% python3 -q
>>> import numpy as np
>>> np.set_printoptions(precision=4, suppress=True, linewidth=100, legacy="1.25")
>>> mat = np.loadtxt("test17.csv", delimiter=",")
>>> print(mat)
[[ 0. -2. -1.  2. -2.  2.  2.]
 [ 0. -2.  2.  0. -1.  1.  2.]
 [ 0.  0.  1.  1. -1. -1.  1.]
 [ 0.  0.  0. -1.  0. -2.  0.]
 [ 0.  0.  0.  0.  2.  2.  1.]
 [ 0.  0.  0.  0.  0. -2.  0.]
 [ 0.  0.  0.  0.  0.  0. -1.]]
>>> # triangular: eigenvalues sit on the diagonal
>>> x0 = np.array([2, 3, -2, 3, 2, 2, 0])
>>> print((mat * x0).sum(axis=1))
[  2. -10.  -3.  -7.   8.  -4.   0.]
>>> print(mat @ np.ones(7))
[ 1.  2.  1. -3.  5. -2. -1.]
>>> print(np.sign((mat @ x0).round(6)))
[ 1. -1. -1. -1.  1. -1.  0.]
>>> rank = np.linalg.matrix_rank(mat)
>>> print(rank)
6
>>> N = np.linalg.svd(mat)[2][rank:].T
>>> print(np.linalg.matrix_rank(mat.T @ mat), np.linalg.matrix_rank(mat @ mat.T))
6 6
>>> print(np.allclose(mat @ N, 0))
True
>>> print([int(np.linalg.matrix_rank(mat[:, :j + 1])) for j in range(7)])
[0, 1, 2, 3, 4, 5, 6]
>>> print(N @ N.T)
[[1. 0. 0. 0. 0. 0. 0.]
 [0. 0. 0. 0. 0. 0. 0.]
 [0. 0. 0. 0. 0. 0. 0.]
 [0. 0. 0. 0. 0. 0. 0.]
 [0. 0. 0. 0. 0. 0. 0.]
 [0. 0. 0. 0. 0. 0. 0.]
 [0. 0. 0. 0. 0. 0. 0.]]
>>> print(N[:, 0] / N[np.abs(N[:, 0]).round(6).argmax(), 0])
[1. 0. 0. 0. 0. 0. 0.]
>>> feats = np.load("data.npy")
>>> print(feats)
[[  4.0355   3.3613  -0.0042  -3.3885]
 [-10.8393  -8.1638   2.6549  -8.3725]
 [ -2.3173   0.6368   2.8495   2.2421]
 [ -2.0799  -1.1333   0.7626   7.0023]
 [  8.2086   1.6609  -0.801    4.3363]
 [  4.6103   6.7021  -0.5167   0.8537]]
>>> t3 = np.stack([feats, -1 * feats, feats[::-1]])
>>> print(np.linalg.matrix_rank(t3))
[4 4 4]
>>> proj = feats @ np.linalg.solve(feats.T @ feats, feats.T)
>>> print(np.round((np.eye(6) - proj) @ feats, 4) + 0)
[[0. 0. 0. 0.]
 [0. 0. 0. 0.]
 [0. 0. 0. 0.]
 [0. 0. 0. 0.]
 [0. 0. 0. 0.]
 [0. 0. 0. 0.]]
>>> print(np.linalg.matrix_rank(np.eye(6) - proj))
2
>>> print(proj @ feats[:, 3])
[-3.3885 -8.3725  2.2421  7.0023  4.3363  0.8537]
>>> print(np.diag(proj))
[0.4363 0.7707 0.8336 0.5585 0.8715 0.5294]
>>> print(np.allclose(proj @ proj, proj))
True
>>> O, evecs = np.linalg.qr(feats[:, :1])[0], np.linalg.qr(feats[:, 1:])[0]
>>> sigma = np.linalg.svd(O.T @ evecs, compute_uv=False)
>>> print(np.degrees(np.arccos(sigma.clip(0, 1))))
[22.6723]
>>> x0 = np.array([3, 0, 0, 9])
>>> target = feats @ x0
>>> print(np.round(np.linalg.solve(feats.T @ feats, feats.T @ target), 4) + 0)
[3. 0. 0. 9.]
>>> print(np.round(np.linalg.pinv(feats) @ feats, 4) + 0)
[[1. 0. 0. 0.]
 [0. 1. 0. 0.]
 [0. 0. 1. 0.]
 [0. 0. 0. 1.]]
>>> print(np.round(np.linalg.lstsq(feats, target)[0], 4) + 0)
[3. 0. 0. 9.]
>>> rng = np.random.default_rng(1908)
>>> target = target + 0.1 * rng.normal(size=6)
>>> print(target)
[ -18.4187 -107.9832   13.2436   56.6935   63.6009   21.4697]
>>> b, *_ = np.linalg.lstsq(feats, target)
>>> print(b)
[ 2.9941  0.0069 -0.0209  9.0003]
>>> print(round(float(np.linalg.norm(target - feats @ b)), 4))
0.1438
>>> print(b.round())
[ 3.  0. -0.  9.]
>>> m1 = np.array([[0, 1, 0, 1, 0],
...     [1, 0, 0, 1, 0],
...     [0, 0, 0, 0, 0],
...     [1, 1, 0, 0, 0],
...     [0, 0, 0, 0, 0]])
>>> # splits into 3 blocks
>>> ev, evecs = np.linalg.eigh(m1)
>>> print(ev.sum(), np.trace(m1))
0.0 0
>>> print(np.linalg.svd(m1, compute_uv=False))
[2. 1. 1. 0. 0.]
>>> print(ev)
[-1. -1.  0.  0.  2.]
